>>> import numpy as np
>>> from numpy import linalg as LA
>>> np.set_printoptions(suppress=True, linewidth=140)
>>> feats = np.array([[-1, 0, 6, 8, 6, 5, -7, 8, -4, 1],
...     [2, -6, -5, -1, -1, 5, -3, 6, -9, 4],
...     [-8, 6, -7, 5, -6, -2, 7, -6, -4, 5],
...     [-8, 1, 6, 1, -4, -8, -1, 6, -6, -7],
...     [-4, -7, 6, 9, -6, -8, -3, 6, 7, 9],
...     [5, -8, 3, -9, 8, -3, 2, 9, 4, 0],
...     [-4, -7, -8, 2, -7, 6, 5, 2, -2, -6],
...     [4, 7, 9, 5, 6, 7, -4, 1, 9, -6]])
>>> feats[-1] = feats[0] + 2 * feats[1]
>>> feats
array([[ -1,   0,   6,   8,   6,   5,  -7,   8,  -4,   1],
       [  2,  -6,  -5,  -1,  -1,   5,  -3,   6,  -9,   4],
       [ -8,   6,  -7,   5,  -6,  -2,   7,  -6,  -4,   5],
       [ -8,   1,   6,   1,  -4,  -8,  -1,   6,  -6,  -7],
       [ -4,  -7,   6,   9,  -6,  -8,  -3,   6,   7,   9],
       [  5,  -8,   3,  -9,   8,  -3,   2,   9,   4,   0],
       [ -4,  -7,  -8,   2,  -7,   6,   5,   2,  -2,  -6],
       [  3, -12,  -4,   6,   4,  15, -13,  20, -22,   9]])
>>> left, sigma, VT = LA.svd(feats, full_matrices=False)
>>> print(round(float(np.sqrt((sigma ** 2).sum())), 3), round(float(LA.norm(feats)), 3))
62.024 62.024
>>> np.round(VT @ VT.T, 3) + 0
array([[1., 0., 0., 0., 0., 0., 0., 0.],
       [0., 1., 0., 0., 0., 0., 0., 0.],
       [0., 0., 1., 0., 0., 0., 0., 0.],
       [0., 0., 0., 1., 0., 0., 0., 0.],
       [0., 0., 0., 0., 1., 0., 0., 0.],
       [0., 0., 0., 0., 0., 1., 0., 0.],
       [0., 0., 0., 0., 0., 0., 1., 0.],
       [0., 0., 0., 0., 0., 0., 0., 1.]])
>>> np.round(np.abs(VT[0]), 3)
array([0.088, 0.333, 0.059, 0.144, 0.125, 0.37 , 0.337, 0.539, 0.512, 0.197])
>>> np.unique(feats.round(6), axis=0).shape
(8, 10)
>>> np.round(feats @ LA.pinv(feats) @ feats, 3) + 0
array([[ -1.,   0.,   6.,   8.,   6.,   5.,  -7.,   8.,  -4.,   1.],
       [  2.,  -6.,  -5.,  -1.,  -1.,   5.,  -3.,   6.,  -9.,   4.],
       [ -8.,   6.,  -7.,   5.,  -6.,  -2.,   7.,  -6.,  -4.,   5.],
       [ -8.,   1.,   6.,   1.,  -4.,  -8.,  -1.,   6.,  -6.,  -7.],
       [ -4.,  -7.,   6.,   9.,  -6.,  -8.,  -3.,   6.,   7.,   9.],
       [  5.,  -8.,   3.,  -9.,   8.,  -3.,   2.,   9.,   4.,   0.],
       [ -4.,  -7.,  -8.,   2.,  -7.,   6.,   5.,   2.,  -2.,  -6.],
       [  3., -12.,  -4.,   6.,   4.,  15., -13.,  20., -22.,   9.]])
>>> round(float(np.trace(LA.pinv(feats) @ feats)), 3)
7.0
>>> LA.lstsq(feats[:-1].T, feats[-1])[2]
np.int32(7)
>>> np.abs(np.diag(LA.qr(feats)[1])) > 1e-9
array([ True,  True,  True,  True,  True,  True,  True, False])
>>> rng = np.random.default_rng(721)
>>> A2 = feats + rng.integers(-2, 3, (8, 7)) @ rng.integers(-2, 3, (7, 10))
>>> A2
array([[  1,   0,   1,   5,   7,   7,  -8,   7,  -2,   6],
       [  6, -14,  -6,  -6, -11,  -1,  -3,   4, -11,   9],
       [-12,   4,  -8,   1,  -3,  -6,   5, -21,  -3,  -2],
       [ -6,   1,  10,   1, -10, -10,   1,  10, -10,  -6],
       [  1, -11,   3,   4, -10, -19,  -3,  -2,   4,   4],
       [  4,  -6,  -1,  -5,  17,  -2,  -2,   9,  11,   0],
       [  3,  -9,  -6,  -2, -12,  -3,  10,   5,  -9,  -8],
       [ -3, -11,  -3,   9,   1,  21, -15,  16, -22,   5]])
>>> A2 - feats
array([[  2,   0,  -5,  -3,   1,   2,  -1,  -1,   2,   5],
       [  4,  -8,  -1,  -5, -10,  -6,   0,  -2,  -2,   5],
       [ -4,  -2,  -1,  -4,   3,  -4,  -2, -15,   1,  -7],
       [  2,   0,   4,   0,  -6,  -2,   2,   4,  -4,   1],
       [  5,  -4,  -3,  -5,  -4, -11,   0,  -8,  -3,  -5],
       [ -1,   2,  -4,   4,   9,   1,  -4,   0,   7,   0],
       [  7,  -2,   2,  -4,  -5,  -9,   5,   3,  -7,  -2],
       [ -6,   1,   1,   3,  -3,   6,  -2,  -4,   0,  -4]])
>>> x = np.array([2, 1, 0, 3, 1, 2, 3, 0, 0, 0])
>>> a = np.maximum(A2 @ x, 0)
>>> A2.T @ a
array([  -1, -115,  -28,  136,   70,  257, -202,  241, -231,  100])
>>> np.flatnonzero(a > 1e-9)
array([0, 6, 7])
>>> np.maximum(A2 @ x, 0) - np.maximum(-A2 @ x, 0)
array([ 14, -42, -17, -35, -54,  -6,   3,   8])
>>> E = rng.normal(size=(18, 3)) + 20 * np.array([-2, 1, -2])
>>> E.round(3)
array([[-41.256,  19.718, -39.196],
       [-40.524,  19.632, -39.608],
       [-40.151,  19.676, -40.32 ],
       [-39.998,  21.107, -40.831],
       [-40.308,  19.484, -38.541],
       [-40.005,  20.614, -39.643],
       [-39.15 ,  20.436, -40.089],
       [-39.097,  20.293, -39.839],
       [-38.834,  20.57 , -38.698],
       [-38.307,  19.86 , -39.686],
       [-38.548,  21.26 , -40.946],
       [-40.941,  20.523, -40.421],
       [-39.132,  19.667, -39.913],
       [-40.826,  19.536, -37.85 ],
       [-40.161,  19.766, -41.492],
       [-38.638,  19.103, -40.01 ],
       [-40.279,  19.721, -39.032],
       [-39.781,  21.025, -40.86 ]])
>>> d = LA.norm(E[:, None] - E[None], axis=-1)
>>> (d + 1e9 * np.eye(18)).round(6).argmin(axis=1)
array([ 1, 16,  1, 17, 16,  6,  7,  6,  7, 12, 17,  2,  7,  4,  2, 12,  4,  3])
>>> print(d[:5, :5].round(3))
[[0.    0.845 1.577 2.487 1.176]
 [0.845 0.    0.805 1.987 1.099]
 [1.577 0.805 0.    1.527 1.797]
 [2.487 1.987 1.527 0.    2.824]
 [1.176 1.099 1.797 2.824 0.   ]]
>>> np.flatnonzero(d[4] < d.mean() / 2)
array([ 4, 13, 16])
>>> np.unravel_index(d.round(6).argmax(), d.shape)
(np.int64(10), np.int64(13))
>>> d[4].round(6).argsort(kind="stable")[:4]
array([ 4, 16, 13,  1])
>>> d.mean(axis=1).argmax()
np.int64(13)
>>> d.shape
(18, 18)
>>> [round(float(x), 3) for x in LA.svd(E, compute_uv=False)[:3]]
[253.625, 4.294, 2.168]
>>> print(np.argsort(-LA.norm(E, axis=0).round(6), kind="stable")[:3])
[2 0 1]
>>> np.round(np.abs(LA.svd(E)[2][-1]), 3)
array([0.005, 0.895, 0.446])
>>> print(LA.matrix_rank(E, rtol=0.1))
1
>>> LA.cond(E) > 100
np.True_
>>> x = np.array([-3, -3, -3])
>>> target = E @ x
>>> np.round(LA.lstsq(E, target)[0], 3)
array([-3., -3., -3.])
>>> print(np.round(LA.solve(E.T @ E, E.T @ target), 3))
[-3. -3. -3.]
>>> target = target + 0.1 * rng.normal(size=18)
>>> print(target.round(3))
[182.084 181.428 182.448 179.159 178.11  177.038 176.37  175.793 170.933 174.371 174.809 182.479 178.17  177.256 185.742 178.615 178.633
 178.787]
>>> coef, *_ = LA.lstsq(E, target)
>>> print([round(float(LA.norm(LA.solve(E.T @ E + lam * np.eye(3), E.T @ target))), 2) for lam in (0, 1, 10, 100)])
[5.21, 4.65, 3.36, 2.99]
>>> round(LA.norm(target - E @ coef), 3)
np.float64(0.257)
>>> np.round(E.T @ (target - E @ coef), 3) + 0
array([0., 0., 0.])
>>> A2 = np.array([[-5, 1, 1, 0, -1, 1, -5, -4, -4, 4],
...     [-2, 4, 1, -2, 2, -1, -3, 5, -2, -4],
...     [1, -4, -2, 3, -3, -5, -5, 3, 3, -2],
...     [3, 1, 5, 1, 5, -5, -1, -1, -3, 4],
...     [-2, 4, -3, -3, -5, 3, -2, -3, -5, -4],
...     [1, -2, -3, 0, 3, 5, 5, -5, 3, -1],
...     [1, 0, -2, -5, -5, -3, 3, -4, -4, 2],
...     [2, 5, 4, 1, 2, -5, -4, -3, 5, 4],
...     [5, -2, -3, 4, -5, 5, 4, -5, -5, -1],
...     [4, -3, -2, -1, 3, -2, 2, 5, 5, -4]])
>>> data = np.triu(A2, 1)
>>> data
array([[ 0,  1,  1,  0, -1,  1, -5, -4, -4,  4],
       [ 0,  0,  1, -2,  2, -1, -3,  5, -2, -4],
       [ 0,  0,  0,  3, -3, -5, -5,  3,  3, -2],
       [ 0,  0,  0,  0,  5, -5, -1, -1, -3,  4],
       [ 0,  0,  0,  0,  0,  3, -2, -3, -5, -4],
       [ 0,  0,  0,  0,  0,  0,  5, -5,  3, -1],
       [ 0,  0,  0,  0,  0,  0,  0, -4, -4,  2],
       [ 0,  0,  0,  0,  0,  0,  0,  0,  5,  4],
       [ 0,  0,  0,  0,  0,  0,  0,  0,  0, -1],
       [ 0,  0,  0,  0,  0,  0,  0,  0,  0,  0]])
>>> u = np.array([4, -2, 2])
>>> np.polyval(u, data[3])
array([  2,   2,   2,   2,  92, 112,   8,   8,  44,  58])
>>> np.array([np.convolve(row, u, "same") for row in data])
array([[  4,   2,   0,  -2,   6, -24,  -4, -18,  16, -16],
       [  0,   4, -10,  14, -12,  -6,  24, -24,  -2,   4],
       [  0,   0,  12, -18,  -8, -16,  12,  -4,  -8,  10],
       [  0,   0,   0,  20, -30,  16, -12, -12,  20, -14],
       [  0,   0,   0,   0,  12, -14,  -2, -18, -12,  -2],
       [  0,   0,   0,   0,   0,  20, -30,  32, -20,   8],
       [  0,   0,   0,   0,   0,   0, -16,  -8,   8, -12],
       [  0,   0,   0,   0,   0,   0,   0,  20,   6,   2],
       [  0,   0,   0,   0,   0,   0,   0,   0,  -4,   2],
       [  0,   0,   0,   0,   0,   0,   0,   0,   0,   0]])
>>> LA.lstsq(data[:-1].T, data[-1])[2]
np.int32(9)
>>> np.round(np.trace(LA.pinv(data) @ data), 3)
np.float64(9.0)
>>> np.abs(np.diag(LA.qr(data)[1])) > 1e-9
array([False, False, False, False, False, False, False, False, False, False])
>>> np.allclose(data[:-1].T @ LA.lstsq(data[:-1].T, data[-1])[0], data[-1])
True
>>> np.round(data @ LA.pinv(data) @ data, 3) + 0
array([[ 0.,  1.,  1.,  0., -1.,  1., -5., -4., -4.,  4.],
       [ 0.,  0.,  1., -2.,  2., -1., -3.,  5., -2., -4.],
       [ 0.,  0.,  0.,  3., -3., -5., -5.,  3.,  3., -2.],
       [ 0.,  0.,  0.,  0.,  5., -5., -1., -1., -3.,  4.],
       [ 0.,  0.,  0.,  0.,  0.,  3., -2., -3., -5., -4.],
       [ 0.,  0.,  0.,  0.,  0.,  0.,  5., -5.,  3., -1.],
       [ 0.,  0.,  0.,  0.,  0.,  0.,  0., -4., -4.,  2.],
       [ 0.,  0.,  0.,  0.,  0.,  0.,  0.,  0.,  5.,  4.],
       [ 0.,  0.,  0.,  0.,  0.,  0.,  0.,  0.,  0., -1.],
       [ 0.,  0.,  0.,  0.,  0.,  0.,  0.,  0.,  0.,  0.]])
